% ipython --no-banner

In [1]: import numpy as np

In [2]: import numpy.linalg as la

In [3]: np.set_printoptions(precision=2, suppress=True, linewidth=100, legacy="1.25")

In [4]: arr = np.load("m.npy")

In [5]: print(arr)
[[ 10.5   10.47  -2.72  -5.01  -2.12  -4.29  -7.9   -5.65   1.53  -5.67   8.34   1.54   3.5 ]
 [ -1.47  -1.6    0.39   0.49   0.52   0.55   1.1    0.83  -0.35   0.93  -1.08  -0.03  -0.75]
 [ -0.08   0.11  -0.09   0.    -0.08  -0.03  -0.04   0.04  -0.11  -0.08  -0.03   0.09   0.01]
 [ 10.5   10.56  -2.82  -4.98  -1.96  -4.15  -7.86  -5.78   1.47  -5.53   8.75   1.41   3.58]
 [ -6.01  -5.92   1.66   2.79   1.22   2.29   4.37   3.21  -0.48   3.05  -4.8   -0.73  -1.92]
 [ 10.6   10.57  -2.91  -4.83  -2.11  -4.17  -7.55  -5.5    1.33  -5.53   8.46   1.4    3.65]
 [-13.32 -13.56   3.65   6.13   2.55   5.53   9.98   7.34  -1.72   7.33 -10.78  -1.87  -4.47]
 [  0.08   0.09   0.04   0.04  -0.07   0.02  -0.21  -0.15   0.04  -0.2   -0.09  -0.26   0.  ]
 [ 12.22  11.92  -3.27  -5.62  -2.55  -4.71  -8.88  -6.32   1.49  -6.37   9.48   1.47   3.96]
 [ -7.47  -7.54   1.99   3.54   1.35   3.08   5.66   4.08  -0.99   3.91  -6.07  -0.87  -2.42]
 [  5.95   6.19  -1.68  -2.8   -1.09  -2.4   -4.23  -3.27   0.74  -3.21   4.85   0.87   1.9 ]
 [  1.55   1.52  -0.42  -0.75  -0.28  -0.48  -1.2   -0.83   0.32  -0.83   1.3    0.17   0.4 ]
 [-13.39 -13.47   3.58   6.28   2.96   5.2    9.83   7.24  -1.84   7.04 -10.76  -1.65  -4.48]
 [ 13.58  13.54  -3.62  -6.31  -2.81  -5.36  -9.8   -7.18   1.79  -7.29  11.06   1.79   4.57]
 [ -6.04  -6.02   1.61   2.62   1.31   2.61   4.47   3.28  -0.89   3.14  -4.78  -0.9   -1.93]
 [ -8.9   -8.78   2.43   4.11   1.89   3.47   6.47   4.8   -1.27   5.01  -7.23  -1.09  -3.07]
 [ 13.63  13.46  -3.6   -6.28  -2.55  -5.35  -9.85  -7.27   1.59  -7.35  10.94   1.76   4.61]
 [ -4.8   -4.6    1.16   2.     0.74   1.95   3.35   2.36  -0.67   2.47  -3.6   -0.65  -1.37]
 [  0.01  -0.09   0.06   0.12   0.14   0.04   0.    -0.13   0.04   0.07   0.06  -0.05  -0.12]
 [ -1.43  -1.6    0.36   0.84   0.32   0.66   0.99   0.81  -0.4    0.88  -1.08  -0.24  -0.56]
 [ 13.64  13.47  -3.69  -6.23  -2.72  -5.48  -9.89  -7.38   1.78  -7.21  10.94   1.86   4.66]
 [ -7.4   -7.37   1.94   3.43   1.28   2.77   5.46   4.14  -1.07   4.1   -6.01  -0.7   -2.46]
 [-13.48 -13.45   3.62   6.27   2.85   5.53   9.92   7.12  -1.86   7.21 -10.99  -1.85  -4.38]
 [ -1.37  -1.35   0.22   0.62   0.33   0.64   1.24   0.58  -0.29   0.6   -1.17  -0.21  -0.39]
 [  4.33   4.3   -1.09  -2.25  -0.9   -1.84  -3.46  -2.53   0.64  -2.3    3.63   0.43   1.53]
 [  4.49   4.57  -1.13  -2.01  -0.86  -1.84  -3.53  -2.42   0.63  -2.34   3.61   0.51   1.41]
 [ 11.91  12.    -3.11  -5.75  -2.41  -4.84  -8.76  -6.39   1.51  -6.36   9.61   1.77   3.92]
 [ -6.09  -6.1    1.69   2.8    1.06   2.4    4.42   3.14  -0.94   3.02  -4.67  -0.83  -2.18]
 [-10.5  -10.36   2.9    4.97   2.36   3.95   7.77   5.53  -1.38   5.56  -8.52  -1.17  -3.54]
 [  1.53   1.57  -0.45  -0.6   -0.23  -0.66  -0.97  -0.73   0.27  -0.78   1.27   0.16   0.41]
 [  4.49   4.59  -1.25  -2.07  -0.88  -2.04  -3.28  -2.38   0.6   -2.39   3.69   0.54   1.37]
 [ -1.54  -1.6    0.33   0.61   0.26   0.43   1.16   0.94  -0.17   0.9   -1.37  -0.2   -0.4 ]
 [ -5.93  -5.96   1.55   2.73   1.22   2.31   4.38   3.29  -0.59   3.15  -4.78  -0.85  -2.06]
 [ 13.57  13.62  -3.51  -6.17  -2.73  -5.43 -10.07  -7.24   1.81  -7.21  10.93   1.8    4.43]
 [ -0.02  -0.08  -0.24  -0.05  -0.04   0.13  -0.01  -0.08  -0.13   0.1    0.06  -0.05   0.1 ]
 [ -2.82  -2.97   0.66   1.31   0.58   1.2    2.14   1.57  -0.3    1.55  -2.46  -0.49  -1.17]
 [  7.57   7.27  -1.92  -3.47  -1.56  -3.01  -5.34  -4.14   1.12  -4.03   6.01   1.04   2.54]
 [ -8.93  -9.01   2.57   4.23   1.65   3.65   6.61   4.9   -1.15   4.75  -7.16  -1.24  -3.02]
 [  5.81   5.73  -1.67  -2.79  -1.11  -2.34  -4.28  -3.25   0.8   -3.18   4.85   0.76   1.93]
 [ -2.9   -3.09   0.97   1.46   0.56   1.22   2.18   1.55  -0.35   1.47  -2.37  -0.23  -0.98]
 [ 11.93  12.05  -3.19  -5.7   -2.45  -4.94  -8.72  -6.38   1.62  -6.42   9.45   1.62   4.18]
 [ 13.45  13.49  -3.57  -6.27  -2.73  -5.36  -9.93  -7.31   1.81  -7.22  10.68   1.73   4.44]
 [  1.56   1.55  -0.42  -0.63  -0.3   -0.76  -0.95  -0.88   0.35  -0.85   1.28   0.14   0.49]
 [  5.97   6.09  -1.59  -2.88  -1.15  -2.4   -4.09  -3.29   0.91  -3.22   4.69   0.83   2.1 ]
 [-11.95 -11.89   3.15   5.63   2.33   4.96   8.7    6.38  -1.61   6.39  -9.73  -1.5   -3.98]]

In [6]: f, g = arr[22], arr[38]

In [7]: print(np.round(f @ g, 2))
-348.2

In [8]: pr = (f @ g) / (f @ f) * f

In [9]: round(float(la.norm(f + g) ** 2 + la.norm(f - g) ** 2), 2)
Out[9]: 1905.99

In [10]: print(pr)
[ 5.86  5.84 -1.57 -2.72 -1.24 -2.4  -4.31 -3.09  0.81 -3.13  4.77  0.8   1.9 ]

In [11]: la.matrix_rank(np.outer(f, g))
Out[11]: 1

In [12]: Xs = arr - arr.mean(axis=0)

In [13]: evecs = la.svd(Xs)[2][:1]

In [14]: other = Xs - Xs @ evecs.T @ evecs

In [15]: round(float(la.norm(other) / la.norm(Xs)), 2)
Out[15]: 0.02

In [16]: np.cov(Xs @ evecs.T, rowvar=False)
Out[16]: array(312.35)

In [17]: (Xs @ evecs.T).std(axis=0)
Out[17]: array([17.48])

In [18]: la.norm(other, axis=1).round(6).argmax()
Out[18]: 1

In [19]: x = np.array([1, 5, 4, 2, 0, 2, 4, 2, 1, 0, 3, 3, 3])

In [20]: y = arr @ x

In [21]: try:
    ...:     la.solve(arr, y)
    ...: except la.LinAlgError as e:
    ...:     print("failed:", e)
    ...: 
failed: Last 2 dimensions of the array must be square

In [22]: np.round(la.solve(arr.T @ arr, arr.T @ y), 2) + 0
Out[22]: array([1., 5., 4., 2., 0., 2., 4., 2., 1., 0., 3., 3., 3.])

In [23]: rng = np.random.default_rng(4229)

In [24]: y = y + 0.02 * rng.normal(size=45)

In [25]: print(y)
[ 32.16  -5.67   0.06  33.42 -17.74  34.51 -41.69  -1.3   36.14 -22.26  19.94   4.45 -42.17  43.92
 -18.47 -27.91  42.86 -14.64  -0.41  -5.47  42.62 -22.55 -42.25  -4.2   11.83  13.36  37.85 -19.44
 -31.76   5.49  13.71  -5.7  -19.02  42.97  -1.18 -10.96  23.52 -27.12  17.35  -8.38  37.89  41.41
   5.33  20.3  -37.3 ]

In [26]: b, *_ = la.lstsq(arr, y)

In [27]: print(np.round(la.norm(y - arr @ b), 2))
0.13

In [28]: b
Out[28]: array([ 0.97,  4.97,  3.97,  1.94,  0.03,  2.01,  3.96,  1.97,  0.95, -0.06,  2.95,  2.99,  3.01])
